>>> import numpy as np
>>> np.set_printoptions(suppress=True, linewidth=160)
>>> def rd(a):
...     return np.round(a, 3) + 0
... 
>>> f = np.array([1, 0, 1, 0, 3, 2, 0, 3, 0, 2, 0, 1])
>>> v = np.array([1, 2, 2, 2, 2, 3, 2, 1, 2])
>>> arr = np.outer(f, v)
>>> arr
array([[1, 2, 2, 2, 2, 3, 2, 1, 2],
       [0, 0, 0, 0, 0, 0, 0, 0, 0],
       [1, 2, 2, 2, 2, 3, 2, 1, 2],
       [0, 0, 0, 0, 0, 0, 0, 0, 0],
       [3, 6, 6, 6, 6, 9, 6, 3, 6],
       [2, 4, 4, 4, 4, 6, 4, 2, 4],
       [0, 0, 0, 0, 0, 0, 0, 0, 0],
       [3, 6, 6, 6, 6, 9, 6, 3, 6],
       [0, 0, 0, 0, 0, 0, 0, 0, 0],
       [2, 4, 4, 4, 4, 6, 4, 2, 4],
       [0, 0, 0, 0, 0, 0, 0, 0, 0],
       [1, 2, 2, 2, 2, 3, 2, 1, 2]])
>>> np.argsort(-np.linalg.norm(arr, axis=0).round(6), kind="stable")[:3]
array([5, 1, 2])
>>> rd(np.linalg.norm(arr, 2) / np.linalg.norm(arr))
np.float64(1.0)
>>> np.linalg.cond(arr) > 100
np.True_
>>> U, sigma, Vt = np.linalg.svd(arr)
>>> np.argmax(sigma[:-1] / (sigma[1:] + 1e-6)) + 1
np.int64(1)
>>> print(rd(sigma))
[31.859  0.     0.     0.     0.     0.     0.     0.     0.   ]
>>> M2 = U[:, :1] @ np.diag(sigma[:1]) @ Vt[:1]
>>> rd(M2)
array([[1., 2., 2., 2., 2., 3., 2., 1., 2.],
       [0., 0., 0., 0., 0., 0., 0., 0., 0.],
       [1., 2., 2., 2., 2., 3., 2., 1., 2.],
       [0., 0., 0., 0., 0., 0., 0., 0., 0.],
       [3., 6., 6., 6., 6., 9., 6., 3., 6.],
       [2., 4., 4., 4., 4., 6., 4., 2., 4.],
       [0., 0., 0., 0., 0., 0., 0., 0., 0.],
       [3., 6., 6., 6., 6., 9., 6., 3., 6.],
       [0., 0., 0., 0., 0., 0., 0., 0., 0.],
       [2., 4., 4., 4., 4., 6., 4., 2., 4.],
       [0., 0., 0., 0., 0., 0., 0., 0., 0.],
       [1., 2., 2., 2., 2., 3., 2., 1., 2.]])
>>> np.linalg.matrix_rank(arr, rtol=0.05)
np.int64(1)
>>> rd(np.linalg.norm(arr - M2, 2)), rd(sigma[1])
(np.float64(0.0), np.float64(0.0))
>>> rd(np.abs(arr - M2).max())
np.float64(0.0)
>>> rd(np.linalg.norm(arr - M2) / np.linalg.norm(arr))
np.float64(0.0)
>>> x0 = np.array([-1, 0, 0, -2, 1, -1, 2, 2, 1])
>>> rd(np.einsum("ij,j->i", M2, x0))
array([2., 0., 2., 0., 6., 4., 0., 6., 0., 4., 0., 2.])
>>> rd((M2 * x0).sum(axis=1))
array([2., 0., 2., 0., 6., 4., 0., 6., 0., 4., 0., 2.])
>>> print(np.linalg.norm(M2 @ x0) <= np.linalg.norm(M2, 2) * np.linalg.norm(x0) + 1e-9)
True
>>> np.sign((M2 @ x0).round(6))
array([1., 0., 1., 0., 1., 1., 0., 1., 0., 1., 0., 1.])
>>> rd(M2 @ x0)
array([2., 0., 2., 0., 6., 4., 0., 6., 0., 4., 0., 2.])
>>> sigma = 20 * 0.2 ** np.arange(3)
>>> q, _ = np.linalg.qr(np.array([[-1.0, 0.6, 0.0], [0.9, -0.8, 0.8], [-1.2, -1.7, 0.0]]))
>>> rng = np.random.default_rng(491)
>>> feats = rng.normal(size=(21, 3)) * sigma @ q
>>> print(rd(feats))
[[  0.042  -0.747  -1.91 ]
 [-14.906  12.478 -13.858]
 [  2.737  -2.595  10.423]
 [  6.465  -5.178  10.668]
 [ -4.051   2.126 -10.346]
 [-12.181  10.28  -17.841]
 [  4.585  -4.48    9.677]
 [ -9.166   4.989 -16.499]
 [-16.495  12.521 -18.839]
 [  1.77   -1.582  -1.684]
 [ -6.651   5.678  -5.989]
 [  5.679  -5.548   5.603]
 [ -2.64    1.668  -0.807]
 [ -7.42    5.162 -13.961]
 [  2.291  -4.008   3.035]
 [ 10.989  -9.01   24.524]
 [ -0.644   0.925   5.031]
 [-10.112   5.98  -23.095]
 [-14.142  12.951 -18.383]
 [ 11.381 -10.176   7.315]
 [ 10.838  -7.554  19.28 ]]
>>> Xc = feats - feats.mean(axis=0)
>>> vecs = np.linalg.svd(Xc)[2][:2]
>>> M2 = Xc - Xc @ vecs.T @ vecs
>>> print(rd(M2.std(axis=0)))
[0.42  0.417 0.057]
>>> rd(np.linalg.norm(M2) / np.linalg.norm(Xc))
np.float64(0.034)
>>> np.linalg.norm(M2, axis=1).round(6).argmax()
np.int64(18)
>>> rd((Xc @ vecs.T).std(axis=0))
array([16.855,  3.522])
>>> print(rd(np.diag(vecs.T @ vecs)))
[0.501 0.508 0.991]
>>> M2 = np.array([[0, 1, 2, 3, 2, 3, 0, 3],
...     [3, 1, 1, 0, 1, 0, 3, 3],
...     [3, 1, 0, 1, 0, 3, 1, 2],
...     [1, 2, 1, 0, 1, 1, 3, 3],
...     [2, 2, 2, 2, 2, 2, 1, 2],
...     [0, 1, 0, 1, 2, 2, 1, 3],
...     [3, 2, 1, 1, 3, 2, 0, 3],
...     [0, 1, 3, 1, 0, 0, 2, 3]])
>>> A = M2.T @ M2
>>> A
array([[32, 18, 11, 10, 17, 20, 17, 31],
       [18, 17, 14, 12, 17, 18, 15, 30],
       [11, 14, 20, 14, 13, 13, 14, 28],
       [10, 12, 14, 17, 15, 20,  6, 24],
       [17, 17, 13, 15, 23, 21, 10, 31],
       [20, 18, 13, 20, 21, 31, 10, 34],
       [17, 15, 14,  6, 10, 10, 25, 31],
       [31, 30, 28, 24, 31, 34, 31, 62]])
>>> U, sigma, Vt = np.linalg.svd(A)
>>> np.argmax(sigma[:-1] / (sigma[1:] + 1e-6)) + 1
np.int64(7)
>>> M2 = U[:, :7] @ np.diag(sigma[:7]) @ Vt[:7]
>>> np.linalg.matrix_rank(M2)
np.int64(7)
>>> rd(np.abs(A - M2).max())
np.float64(0.001)
>>> rd(M2)
array([[32.   , 18.   , 11.   , 10.   , 17.   , 20.   , 17.   , 31.   ],
       [18.   , 16.999, 14.001, 11.999, 17.001, 18.001, 15.   , 30.   ],
       [11.   , 14.001, 19.999, 14.001, 12.999, 12.999, 14.   , 28.   ],
       [10.   , 11.999, 14.001, 16.999, 15.001, 20.001,  6.   , 24.   ],
       [17.   , 17.001, 12.999, 15.001, 23.   , 20.999, 10.   , 31.   ],
       [20.   , 18.001, 12.999, 20.001, 20.999, 30.999, 10.   , 34.   ],
       [17.   , 15.   , 14.   ,  6.   , 10.   , 10.   , 25.   , 31.   ],
       [31.   , 30.   , 28.   , 24.   , 31.   , 34.   , 31.   , 62.   ]])
>>> m1 = np.loadtxt("case5.csv", delimiter=",")
>>> m1
array([[4., 1., 0., 0., 0., 0., 0., 0.],
       [0., 4., 1., 0., 0., 0., 0., 0.],
       [0., 0., 4., 1., 0., 0., 0., 0.],
       [0., 0., 0., 4., 1., 0., 0., 0.],
       [0., 0., 0., 0., 4., 1., 0., 0.],
       [0., 0., 0., 0., 0., 4., 1., 0.],
       [0., 0., 0., 0., 0., 0., 4., 1.],
       [0., 0., 0., 0., 0., 0., 0., 4.]])
>>> rd(np.linalg.norm(m1[1] - m1[7]))
np.float64(5.745)
>>> np.linalg.norm(m1, axis=1).argmax()
np.int64(0)
>>> m1[1] @ m1[7]
np.float64(0.0)
>>> rd(np.linalg.norm(m1[1], 1)), rd(np.linalg.norm(m1[1], np.inf))
(np.float64(5.0), np.float64(4.0))
>>> rd(np.linalg.norm(m1, axis=1))
array([4.123, 4.123, 4.123, 4.123, 4.123, 4.123, 4.123, 4.   ])
>>> q, vecs = np.linalg.qr(m1[:, :4])[0], np.linalg.qr(m1[:, 4:])[0]
>>> sigma = np.linalg.svd(q.T @ vecs, compute_uv=False)
>>> rd(sigma)
array([0.25, 0.  , 0.  , 0.  ])
>>> (sigma > 0.9).sum()
np.int64(0)
>>> z = rng.permutation(8)
>>> z
array([7, 4, 6, 1, 3, 0, 2, 5])
>>> M2 = m1[z][:, z]
>>> rd(np.linalg.det(M2)), rd(np.linalg.det(m1[z]))
(np.float64(65536.0), np.float64(-65536.0))
>>> np.diag(M2)
array([4., 4., 4., 4., 4., 4., 4., 4.])
>>> np.allclose(M2, m1)
False
>>> np.trace(M2)
np.float64(32.0)
>>> np.prod(np.diag(m1)), rd(np.linalg.det(m1))
(np.float64(65536.0), np.float64(65536.0))
>>> print(np.linalg.matrix_rank(m1 - m1[0, 0] * np.eye(8)))
7
>>> J = np.loadtxt("data.csv", delimiter=",")
>>> J
array([[  4.,  12.,   4.,   0.,  -4., -12.,  -4.,  -4., -12.,   4.],
       [  1.,   3.,   1.,   0.,  -1.,  -3.,  -1.,  -1.,  -3.,   1.],
       [  1.,   3.,   1.,   0.,  -1.,  -3.,  -1.,  -1.,  -3.,   1.],
       [ -3.,  -9.,  -3.,   0.,   3.,   9.,   3.,   3.,   9.,  -3.],
       [  2.,   6.,   2.,   0.,  -2.,  -6.,  -2.,  -2.,  -6.,   2.],
       [ -3.,  -9.,  -3.,   0.,   3.,   9.,   3.,   3.,   9.,  -3.],
       [ -1.,  -3.,  -1.,   0.,   1.,   3.,   1.,   1.,   3.,  -1.],
       [ -4., -12.,  -4.,   0.,   4.,  12.,   4.,   4.,  12.,  -4.],
       [ -1.,  -3.,  -1.,   0.,   1.,   3.,   1.,   1.,   3.,  -1.],
       [  2.,   6.,   2.,   0.,  -2.,  -6.,  -2.,  -2.,  -6.,   2.],
       [  2.,   6.,   2.,   0.,  -2.,  -6.,  -2.,  -2.,  -6.,   2.]])
>>> r = np.linalg.matrix_rank(J)
>>> r
np.int64(1)
>>> ns = np.linalg.svd(J)[2][r:].T
>>> np.allclose(J @ ns, 0)
True
>>> rd(ns @ ns.T)
array([[ 0.97 , -0.091, -0.03 ,  0.   ,  0.03 ,  0.091,  0.03 ,  0.03 ,  0.091, -0.03 ],
       [-0.091,  0.727, -0.091,  0.   ,  0.091,  0.273,  0.091,  0.091,  0.273, -0.091],
       [-0.03 , -0.091,  0.97 ,  0.   ,  0.03 ,  0.091,  0.03 ,  0.03 ,  0.091, -0.03 ],
       [ 0.   ,  0.   ,  0.   ,  1.   ,  0.   ,  0.   ,  0.   ,  0.   ,  0.   ,  0.   ],
       [ 0.03 ,  0.091,  0.03 ,  0.   ,  0.97 , -0.091, -0.03 , -0.03 , -0.091,  0.03 ],
       [ 0.091,  0.273,  0.091,  0.   , -0.091,  0.727, -0.091, -0.091, -0.273,  0.091],
       [ 0.03 ,  0.091,  0.03 ,  0.   , -0.03 , -0.091,  0.97 , -0.03 , -0.091,  0.03 ],
       [ 0.03 ,  0.091,  0.03 ,  0.   , -0.03 , -0.091, -0.03 ,  0.97 , -0.091,  0.03 ],
       [ 0.091,  0.273,  0.091,  0.   , -0.091, -0.273, -0.091, -0.091,  0.727,  0.091],
       [-0.03 , -0.091, -0.03 ,  0.   ,  0.03 ,  0.091,  0.03 ,  0.03 ,  0.091,  0.97 ]])
>>> ns.shape
(10, 9)
>>> [int(np.linalg.matrix_rank(np.delete(J, i, axis=0))) for i in range(11)]
[1, 1, 1, 1, 1, 1, 1, 1, 1, 1, 1]
>>> C2 = np.cov(feats, rowvar=False)
>>> np.argsort(-feats.std(axis=0).round(6), kind="stable")
array([2, 0, 1])
>>> rd(np.polyfit(feats[:, 0], feats[:, 2], 1))
array([1.426, 0.559])
>>> print(rd(feats.std(axis=0)))
[ 8.586  7.009 13.191]
>>> C2.shape
(3, 3)
>>> M = np.load("out9.npy")
>>> M
array([[ 5., 11., -6.,  1.],
       [ 6.,  1.,  3., -3.],
       [10., -1.,  7., -5.],
       [12., 21., -9.,  1.]])
>>> q, r_ = np.linalg.qr(M)
>>> print(rd(r_))
[[-17.464 -17.35    2.863   2.92 ]
 [  0.     16.217 -12.908   5.221]
 [  0.      0.     -0.431  -0.07 ]
 [  0.      0.      0.     -0.458]]
>>> np.trace(q @ q.T)
np.float64(4.0)
>>> print([round(float(x), 3) for x in np.linalg.svd(M, compute_uv=False)[:3]])
[29.224, 15.022, 0.477]
>>> np.linalg.cond(M) > 100
np.True_
>>> round(np.log10(np.linalg.cond(M)))
2
>>> np.linalg.matrix_rank(M, rtol=0.1)
np.int64(2)
>>> w, vecs = np.linalg.eig(M)
>>> rd(np.prod(w))
np.float64(56.0)
>>> rd(np.sort(np.linalg.eigvals(np.linalg.inv(M))))
array([0.143, 0.25 , 0.5  , 1.   ])
>>> print(rd(np.sort(np.linalg.eigvals(M @ M))))
[ 1.  4. 16. 49.]
>>> x0 = np.array([1, 2, 0, 0])
>>> rhs = M @ x0
>>> beta, lr = np.zeros(4), 1 / np.linalg.norm(M, 2) ** 2
>>> for i in range(250):
...     beta -= lr * M.T @ (M @ beta - rhs)
...     if i % 50 == 0: print(i, round(np.linalg.norm(M @ beta - rhs), 3))
... 
0 4.322
50 0.225
100 0.223
150 0.221
200 0.219
>>> rd(np.linalg.cond(M))
np.float64(109.36)
>>> f = np.array([2, 0, 4, 2])
>>> M2 = M + np.outer(f, np.eye(4)[1])
>>> print(rd(np.linalg.det(M2) / np.linalg.det(M)), rd(1 + np.linalg.solve(M, f)[1]))
-3.5 -3.5
>>> np.linalg.matrix_rank(M2 - M)
np.int64(1)
>>> M2
array([[ 5., 13., -6.,  1.],
       [ 6.,  1.,  3., -3.],
       [10.,  3.,  7., -5.],
       [12., 23., -9.,  1.]])
